>>> import numpy as np
>>> np.set_printoptions(suppress=True, linewidth=120)
>>> out = np.array([[1], [1], [-2], [3], [-2], [-1], [0]])
>>> basis = np.array([[2, 3, 2, 2, 2, 1, 1]])
>>> W0 = out @ basis
>>> W0
array([[ 2,  3,  2,  2,  2,  1,  1],
       [ 2,  3,  2,  2,  2,  1,  1],
       [-4, -6, -4, -4, -4, -2, -2],
       [ 6,  9,  6,  6,  6,  3,  3],
       [-4, -6, -4, -4, -4, -2, -2],
       [-2, -3, -2, -2, -2, -1, -1],
       [ 0,  0,  0,  0,  0,  0,  0]])
>>> out = W0[0, 0] * W0[1:] - np.outer(W0[1:, 0], W0[0])
>>> out
array([[0, 0, 0, 0, 0, 0, 0],
       [0, 0, 0, 0, 0, 0, 0],
       [0, 0, 0, 0, 0, 0, 0],
       [0, 0, 0, 0, 0, 0, 0],
       [0, 0, 0, 0, 0, 0, 0],
       [0, 0, 0, 0, 0, 0, 0]])
>>> W0[:, 0] / W0[0, 0]
array([ 1.,  1., -2.,  3., -2., -1.,  0.])
>>> np.linalg.matrix_rank(out), np.linalg.matrix_rank(W0)
(np.int64(0), np.int64(1))
>>> left, sigma, Vt = np.linalg.svd(W0)
>>> evecs = Vt[:(sigma > 1e-8).sum()]
>>> rng = np.random.default_rng(66758)
>>> vec = W0[1] + -3 * W0[2] + rng.integers(2) * np.eye(7)[1]
>>> vec
array([14., 21., 14., 14., 14.,  7.,  7.])
>>> np.round(np.linalg.norm(vec - evecs.T @ evecs @ vec), 4)
np.float64(0.0)
>>> np.allclose(evecs.T @ evecs @ vec, vec)
True
>>> np.round(evecs.T @ evecs, 4)
array([[0.1481, 0.2222, 0.1481, 0.1481, 0.1481, 0.0741, 0.0741],
       [0.2222, 0.3333, 0.2222, 0.2222, 0.2222, 0.1111, 0.1111],
       [0.1481, 0.2222, 0.1481, 0.1481, 0.1481, 0.0741, 0.0741],
       [0.1481, 0.2222, 0.1481, 0.1481, 0.1481, 0.0741, 0.0741],
       [0.1481, 0.2222, 0.1481, 0.1481, 0.1481, 0.0741, 0.0741],
       [0.0741, 0.1111, 0.0741, 0.0741, 0.0741, 0.037 , 0.037 ],
       [0.0741, 0.1111, 0.0741, 0.0741, 0.0741, 0.037 , 0.037 ]])
>>> gram = W0.T @ W0
>>> gram
array([[ 80, 120,  80,  80,  80,  40,  40],
       [120, 180, 120, 120, 120,  60,  60],
       [ 80, 120,  80,  80,  80,  40,  40],
       [ 80, 120,  80,  80,  80,  40,  40],
       [ 80, 120,  80,  80,  80,  40,  40],
       [ 40,  60,  40,  40,  40,  20,  20],
       [ 40,  60,  40,  40,  40,  20,  20]])
>>> np.linalg.matrix_rank(gram)
np.int64(1)
>>> t3 = np.stack([gram, 3 * gram, gram[::-1]])
>>> t3.shape
(3, 7, 7)
>>> np.round(np.linalg.det(t3), 4) + 0
array([0., 0., 0.])
>>> np.linalg.matrix_rank(t3.reshape(3, -1))
np.int64(2)
>>> np.linalg.matrix_rank(t3)
array([1, 1, 1])
>>> r = np.linalg.matrix_rank(W0)
>>> r
np.int64(1)
>>> ns = np.linalg.svd(W0)[2][r:].T
>>> np.allclose(W0 @ ns, 0)
True
>>> ns.shape
(7, 6)
>>> np.round(ns @ ns.T, 4)
array([[ 0.8519, -0.2222, -0.1481, -0.1481, -0.1481, -0.0741, -0.0741],
       [-0.2222,  0.6667, -0.2222, -0.2222, -0.2222, -0.1111, -0.1111],
       [-0.1481, -0.2222,  0.8519, -0.1481, -0.1481, -0.0741, -0.0741],
       [-0.1481, -0.2222, -0.1481,  0.8519, -0.1481, -0.0741, -0.0741],
       [-0.1481, -0.2222, -0.1481, -0.1481,  0.8519, -0.0741, -0.0741],
       [-0.0741, -0.1111, -0.0741, -0.0741, -0.0741,  0.963 , -0.037 ],
       [-0.0741, -0.1111, -0.0741, -0.0741, -0.0741, -0.037 ,  0.963 ]])
>>> arr = np.loadtxt("test17.csv", delimiter=",")
>>> arr
array([[3., 4., 0., 0., 0.],
       [4., 4., 4., 0., 0.],
       [0., 4., 2., 4., 0.],
       [0., 0., 4., 1., 4.],
       [0., 0., 0., 4., 4.]])
>>> np.all(np.linalg.eigvalsh(arr) > 0)
np.False_
>>> np.round(np.linalg.eigvalsh(arr).min(), 4)
np.float64(-4.6499)
>>> arr.sum(axis=1)
array([ 7., 12., 10.,  9.,  8.])
>>> np.linalg.rank(arr)
Traceback (most recent call last):
  File "<python-input-37>", line 1, in <module>
    np.linalg.rank(arr)
    ^^^^^^^^^^^^^^
AttributeError: module 'numpy.linalg' has no attribute 'rank'
>>> arr - arr[0]
array([[ 0.,  0.,  0.,  0.,  0.],
       [ 1.,  0.,  4.,  0.,  0.],
       [-3.,  0.,  2.,  4.,  0.],
       [-3., -4.,  4.,  1.,  4.],
       [-3., -4.,  0.,  4.,  4.]])
>>> np.linalg.matrix_rank(arr)
np.int64(5)
>>> np.unravel_index(np.abs(arr).argmax(), arr.shape)
(np.int64(0), np.int64(1))
>>> np.diff(arr, axis=0)
array([[ 1.,  0.,  4.,  0.,  0.],
       [-4.,  0., -2.,  4.,  0.],
       [ 0., -4.,  2., -3.,  4.],
       [ 0.,  0., -4.,  3.,  0.]])
>>> np.abs(arr).max()
np.float64(4.0)
>>> arr.sum(axis=0)
array([ 7., 12., 10.,  9.,  8.])
>>> def softmax(z):
...     e = np.exp(z - z.max(axis=-1, keepdims=True))
...     return e / e.sum(axis=-1, keepdims=True)
... 
>>> np.round(softmax(arr).sum(axis=1), 4)
array([1., 1., 1., 1., 1.])
>>> np.round(softmax(arr[0]), 4)
array([0.2586, 0.7028, 0.0129, 0.0129, 0.0129])
>>> np.round(softmax(arr[0] + -3), 4)
array([0.2586, 0.7028, 0.0129, 0.0129, 0.0129])
>>> np.round(softmax(10 * arr[0]), 4) + 0
array([0., 1., 0., 0., 0.])
>>> scores = arr @ arr.T / np.sqrt(5)
>>> softmax(scores).round(6).argmax(axis=1)
array([1, 1, 2, 3, 4])
>>> np.round(softmax(scores)[0] @ arr, 4) + 0
array([3.7787, 4.    , 3.1667, 0.0148, 0.    ])
>>> np.round(softmax(scores), 4) + 0
array([[0.2065, 0.7898, 0.0037, 0.    , 0.    ],
       [0.0001, 0.9998, 0.    , 0.    , 0.    ],
       [0.0001, 0.0046, 0.9951, 0.    , 0.0001],
       [0.    , 0.0005, 0.0001, 0.9964, 0.003 ],
       [0.    , 0.    , 0.0008, 0.0046, 0.9946]])
>>> E = 0.7 ** np.abs(np.subtract.outer(np.arange(10), np.arange(10)))
>>> E.round(4)
array([[1.    , 0.7   , 0.49  , 0.343 , 0.2401, 0.1681, 0.1176, 0.0824, 0.0576, 0.0404],
       [0.7   , 1.    , 0.7   , 0.49  , 0.343 , 0.2401, 0.1681, 0.1176, 0.0824, 0.0576],
       [0.49  , 0.7   , 1.    , 0.7   , 0.49  , 0.343 , 0.2401, 0.1681, 0.1176, 0.0824],
       [0.343 , 0.49  , 0.7   , 1.    , 0.7   , 0.49  , 0.343 , 0.2401, 0.1681, 0.1176],
       [0.2401, 0.343 , 0.49  , 0.7   , 1.    , 0.7   , 0.49  , 0.343 , 0.2401, 0.1681],
       [0.1681, 0.2401, 0.343 , 0.49  , 0.7   , 1.    , 0.7   , 0.49  , 0.343 , 0.2401],
       [0.1176, 0.1681, 0.2401, 0.343 , 0.49  , 0.7   , 1.    , 0.7   , 0.49  , 0.343 ],
       [0.0824, 0.1176, 0.1681, 0.2401, 0.343 , 0.49  , 0.7   , 1.    , 0.7   , 0.49  ],
       [0.0576, 0.0824, 0.1176, 0.1681, 0.2401, 0.343 , 0.49  , 0.7   , 1.    , 0.7   ],
       [0.0404, 0.0576, 0.0824, 0.1176, 0.1681, 0.2401, 0.343 , 0.49  , 0.7   , 1.    ]])
>>> vec = np.array([2, 2, 0, 0, 0, 1, 3, 1, 0, 2])
>>> target = E @ vec
>>> beta, lr = np.zeros(10), 1 / np.linalg.norm(E, 2) ** 2
>>> for i in range(10):
...     beta -= lr * E.T @ (E @ beta - target)
...     if i % 2 == 0: print(i, round(np.linalg.norm(E @ beta - target), 4))
... 
0 2.3299
2 2.0571
4 1.8606
6 1.7044
8 1.5745
>>> round(float(np.linalg.cond(E)), 4)
23.5239
>>> beta.round(4)
array([1.1379, 1.1093, 0.8303, 0.6642, 0.7502, 1.0526, 1.3297, 1.315 , 1.1947, 1.0756])
>>> X = np.array([[2, 0, 2, 0, 2, 0, 0],
...     [0, 2, 0, 1, 0, 0, 0],
...     [0, 0, 2, 0, 1, 2, 0],
...     [0, 1, 0, 2, 0, 0, 2],
...     [2, 0, 0, 0, 0, 2, 0],
...     [1, 0, 0, 0, 1, 0, 0],
...     [0, 1, 0, 2, 0, 0, 2]])
>>> vec = np.array([1, 1, 0, 3, 0, 0, 2])
>>> h1 = np.maximum(X @ vec, 0)
>>> np.round(np.tanh(X @ vec), 4)
array([0.964 , 0.9999, 0.    , 1.    , 0.964 , 0.7616, 1.    ])
>>> X.T @ h1
array([ 9, 32,  4, 49,  5,  4, 44])
>>> np.round(np.linalg.det(X), 4)
np.float64(0.0)
>>> (X != 0).astype(int)
array([[1, 0, 1, 0, 1, 0, 0],
       [0, 1, 0, 1, 0, 0, 0],
       [0, 0, 1, 0, 1, 1, 0],
       [0, 1, 0, 1, 0, 0, 1],
       [1, 0, 0, 0, 0, 1, 0],
       [1, 0, 0, 0, 1, 0, 0],
       [0, 1, 0, 1, 0, 0, 1]])
>>> np.flatnonzero(np.linalg.matrix_power((X != 0) + (X.T != 0) + np.eye(7), 7)[5])
array([0, 2, 4, 5])
>>> np.round(np.sort(np.linalg.eigvals(X).real), 4) + 0
array([-1.6156,  0.    ,  0.6129,  0.6129,  1.5858,  4.3899,  4.4142])
>>> (np.linalg.matrix_power((X != 0) + (X.T != 0) + np.eye(7), 7) > 0).astype(int)
array([[1, 0, 1, 0, 1, 1, 0],
       [0, 1, 0, 1, 0, 0, 1],
       [1, 0, 1, 0, 1, 1, 0],
       [0, 1, 0, 1, 0, 0, 1],
       [1, 0, 1, 0, 1, 1, 0],
       [1, 0, 1, 0, 1, 1, 0],
       [0, 1, 0, 1, 0, 0, 1]])
>>> feats = np.load("arr.npy")
>>> feats
array([[ 0,  0,  0, -1,  0,  0,  0],
       [-1,  0,  0,  0,  0,  0,  0],
       [ 0,  0,  0,  0,  0,  0,  0],
       [ 0,  0,  0,  0,  0,  0,  1],
       [ 0,  0,  0,  0,  0,  2,  0],
       [ 0,  0, -2,  0,  0,  0,  0],
       [ 0,  0,  0,  0, -2,  0,  0]])
>>> feats[:, 3] @ feats[:, 2]
np.int64(0)
>>> np.round(np.linalg.pinv(feats), 4)
array([[ 0. , -1. ,  0. ,  0. ,  0. ,  0. ,  0. ],
       [ 0. ,  0. ,  0. ,  0. ,  0. ,  0. ,  0. ],
       [ 0. ,  0. ,  0. ,  0. ,  0. , -0.5,  0. ],
       [-1. ,  0. ,  0. ,  0. ,  0. ,  0. ,  0. ],
       [ 0. ,  0. ,  0. ,  0. ,  0. ,  0. , -0.5],
       [ 0. ,  0. ,  0. ,  0. ,  0.5,  0. ,  0. ],
       [ 0. ,  0. ,  0. ,  1. ,  0. ,  0. ,  0. ]])
>>> feats @ feats.T
array([[1, 0, 0, 0, 0, 0, 0],
       [0, 1, 0, 0, 0, 0, 0],
       [0, 0, 0, 0, 0, 0, 0],
       [0, 0, 0, 1, 0, 0, 0],
       [0, 0, 0, 0, 4, 0, 0],
       [0, 0, 0, 0, 0, 4, 0],
       [0, 0, 0, 0, 0, 0, 4]])
>>> np.round(np.linalg.svd(feats, compute_uv=False), 4)
array([2., 2., 2., 1., 1., 1., 0.])
>>> round(np.trace(np.linalg.pinv(feats) @ feats), 4)
np.float64(6.0)
>>> np.round(feats @ np.linalg.pinv(feats) @ feats, 4)
array([[ 0.,  0.,  0., -1.,  0.,  0.,  0.],
       [-1.,  0.,  0.,  0.,  0.,  0.,  0.],
       [ 0.,  0.,  0.,  0.,  0.,  0.,  0.],
       [ 0.,  0.,  0.,  0.,  0.,  0.,  1.],
       [ 0.,  0.,  0.,  0.,  0.,  2.,  0.],
       [ 0.,  0., -2.,  0.,  0.,  0.,  0.],
       [ 0.,  0.,  0.,  0., -2.,  0.,  0.]])
>>> np.linalg.lstsq(feats[:-1].T, feats[-1])[2]
np.int32(5)
>>> F = np.loadtxt("mat.csv", delimiter=",")
>>> F
array([[ 0.,  0.,  0.,  0.,  0.],
       [ 1.,  8.,  6.,  3.,  8.],
       [ 2., 11.,  8.,  4., 12.],
       [ 0.,  3.,  5.,  0.,  0.],
       [ 0.,  0.,  0.,  0.,  0.],
       [ 0.,  1.,  0.,  0.,  0.],
       [ 0.,  0.,  0.,  0.,  0.],
       [ 0.,  0.,  0.,  0.,  0.],
       [ 6.,  7.,  1.,  3., 10.],
       [ 4., 13.,  6., 12., 20.],
       [ 0.,  0.,  0.,  0.,  0.],
       [ 0.,  0.,  2.,  0.,  0.],
       [ 0.,  3.,  5.,  0.,  0.],
       [ 0.,  3.,  2.,  0.,  2.],
       [ 3., 10.,  4.,  8., 16.],
       [ 1.,  6.,  4.,  0.,  6.],
       [ 0.,  0.,  0.,  0.,  0.],
       [ 3.,  6.,  3.,  0.,  6.],
       [ 0.,  0.,  0.,  0.,  2.],
       [ 3.,  8.,  1.,  8., 16.],
       [ 0.,  6.,  7.,  0.,  4.],
       [ 2.,  3.,  0.,  0.,  4.],
       [ 0.,  0.,  0.,  0.,  0.],
       [ 0.,  0.,  0.,  0.,  0.],
       [ 2.,  1.,  0.,  0.,  8.],
       [ 0.,  0.,  0.,  0.,  0.],
       [ 0.,  7.,  6.,  4.,  6.],
       [ 0.,  0.,  0.,  0.,  2.],
       [ 0.,  5.,  7.,  0.,  2.],
       [ 0.,  0.,  0.,  0.,  0.],
       [ 0.,  2.,  0.,  1.,  6.],
       [ 0.,  8.,  7.,  0.,  8.],
       [ 0.,  0.,  1.,  0.,  0.],
       [ 0.,  0.,  0.,  0.,  0.]])
>>> hat = F @ np.linalg.solve(F.T @ F, F.T)
>>> np.round(np.trace(hat), 4)
np.float64(5.0)
>>> np.round(hat @ F[:, 4], 4) + 0
array([ 0.,  8., 12.,  0.,  0.,  0.,  0.,  0., 10., 20.,  0.,  0.,  0.,  2., 16.,  6.,  0.,  6.,  2., 16.,  4.,  4.,
        0.,  0.,  8.,  0.,  6.,  2.,  2.,  0.,  6.,  8.,  0.,  0.])
>>> np.linalg.matrix_rank(np.eye(34) - hat)
np.int64(29)
